$ ipython --no-banner

In [1]: import numpy as np

In [2]: from numpy import linalg as LA

In [3]: np.set_printoptions(precision=2, suppress=True, linewidth=100, sign=" ")

In [4]: def rd(a):
   ...:     return np.round(a, 2) + 0
   ...: 

In [5]: data = np.loadtxt("mat.csv", delimiter=",")

In [6]: data
Out[6]: 
array([[   8.,    1.,    9.,    2.,    9.,    6.],
       [  14.,    5.,    9.,    2.,    9.,    9.],
       [  15.,    5.,   17.,    6.,   11.,   10.],
       [  22.,    5.,   17.,   15.,   13.,   10.],
       [  25.,   12.,   19.,   21.,   14.,   10.],
       [  33.,   21.,   22.,   29.,   14.,   15.],
       [  37.,   30.,   29.,   34.,   16.,   17.],
       [  46.,   38.,   30.,   35.,   19.,   26.],
       [  54.,   44.,   32.,   37.,   19.,   32.],
       [  58.,   52.,   33.,   44.,   19.,   35.],
       [  61.,   58.,   42.,   45.,   27.,   44.],
       [  65.,   65.,   51.,   51.,   29.,   49.],
       [  74.,   66.,   60.,   51.,   33.,   58.],
       [  79.,   70.,   63.,   55.,   36.,   60.],
       [  82.,   76.,   64.,   57.,   41.,   62.],
       [  82.,   84.,   65.,   63.,   50.,   71.],
       [  87.,   89.,   71.,   64.,   58.,   72.],
       [  94.,   95.,   72.,   65.,   58.,   73.],
       [  95.,   97.,   72.,   74.,   61.,   74.],
       [  97.,  102.,   80.,   82.,   67.,   83.],
       [ 101.,  108.,   89.,   84.,   70.,   86.],
       [ 107.,  117.,   95.,   90.,   73.,   87.],
       [ 115.,  124.,  101.,   93.,   78.,   91.],
       [ 115.,  130.,  109.,   96.,   82.,   98.],
       [ 122.,  136.,  111.,   98.,   88.,  100.],
       [ 123.,  142.,  119.,  107.,   88.,  108.],
       [ 132.,  150.,  127.,  112.,   97.,  116.],
       [ 138.,  152.,  130.,  114.,   99.,  119.],
       [ 146.,  157.,  132.,  114.,  101.,  124.],
       [ 154.,  165.,  136.,  115.,  101.,  124.],
       [ 157.,  172.,  142.,  124.,  105.,  125.],
       [ 158.,  172.,  151.,  126.,  108.,  128.],
       [ 166.,  173.,  151.,  126.,  108.,  130.],
       [ 173.,  181.,  160.,  128.,  108.,  134.],
       [ 175.,  182.,  169.,  133.,  109.,  139.],
       [ 178.,  189.,  174.,  142.,  114.,  144.],
       [ 182.,  195.,  180.,  149.,  114.,  152.],
       [ 182.,  197.,  184.,  154.,  117.,  161.],
       [ 184.,  204.,  185.,  157.,  126.,  169.],
       [ 193.,  206.,  193.,  157.,  127.,  173.],
       [ 196.,  212.,  201.,  164.,  129.,  180.],
       [ 196.,  215.,  202.,  169.,  138.,  181.],
       [ 204.,  220.,  204.,  172.,  146.,  187.],
       [ 210.,  223.,  209.,  180.,  148.,  188.],
       [ 216.,  224.,  217.,  181.,  148.,  191.],
       [ 222.,  224.,  225.,  181.,  151.,  200.]])

In [7]: x0 = np.array([5, 8, 3, 4, 8, 4])

In [8]: target = data @ x0

In [9]: rd(LA.pinv(data) @ data)
Out[9]: 
array([[ 1.,  0.,  0.,  0.,  0.,  0.],
       [ 0.,  1.,  0.,  0.,  0.,  0.],
       [ 0.,  0.,  1.,  0.,  0.,  0.],
       [ 0.,  0.,  0.,  1.,  0.,  0.],
       [ 0.,  0.,  0.,  0.,  1.,  0.],
       [ 0.,  0.,  0.,  0.,  0.,  1.]])

In [10]: rd(LA.solve(data.T @ data, data.T @ target))
Out[10]: array([ 5.,  8.,  3.,  4.,  8.,  4.])

In [11]: rd(LA.lstsq(data, target)[0])
Out[11]: array([ 5.,  8.,  3.,  4.,  8.,  4.])

In [12]: rng = np.random.default_rng(393)

In [13]: target = target + 0.1 * rng.normal(size=46)

In [14]: rd(target)
Out[14]: 
array([  178.99,   252.96,   318.1 ,   405.2 ,   513.87,   686.96,   843.9 ,  1019.96,  1145.98,
        1273.05,  1466.98,  1629.93,  1777.85,  1891.99,  2014.17,  2212.86,  2367.99,  2462.02,
        2547.05,  2737.01,  2875.87,  3048.13,  3230.12,  3373.99,  3526.92,  3672.05,  3928.94,
        4020.14,  4141.92,  4262.01,  4422.95,  4498.96,  4554.97,  4705.17,  4797.96,  4980.04,
        5126.01,  5233.97,  5419.14,  5528.08,  5686.87,  5809.83,  5996.08,  6117.02,  6194.93,
        6309.13])

In [15]: b, *_ = LA.lstsq(data, target)

In [16]: rd(LA.norm(target - data @ b))
Out[16]: np.float64(0.61)

In [17]: rd(b)
Out[17]: array([ 5.,  8.,  3.,  4.,  8.,  4.])

In [18]: [round(float(LA.norm(LA.solve(data.T @ data + lam * np.eye(6), data.T @ target))), 2) for lam in (0, 1, 10, 100)]
Out[18]: [13.93, 13.93, 13.92, 13.8]
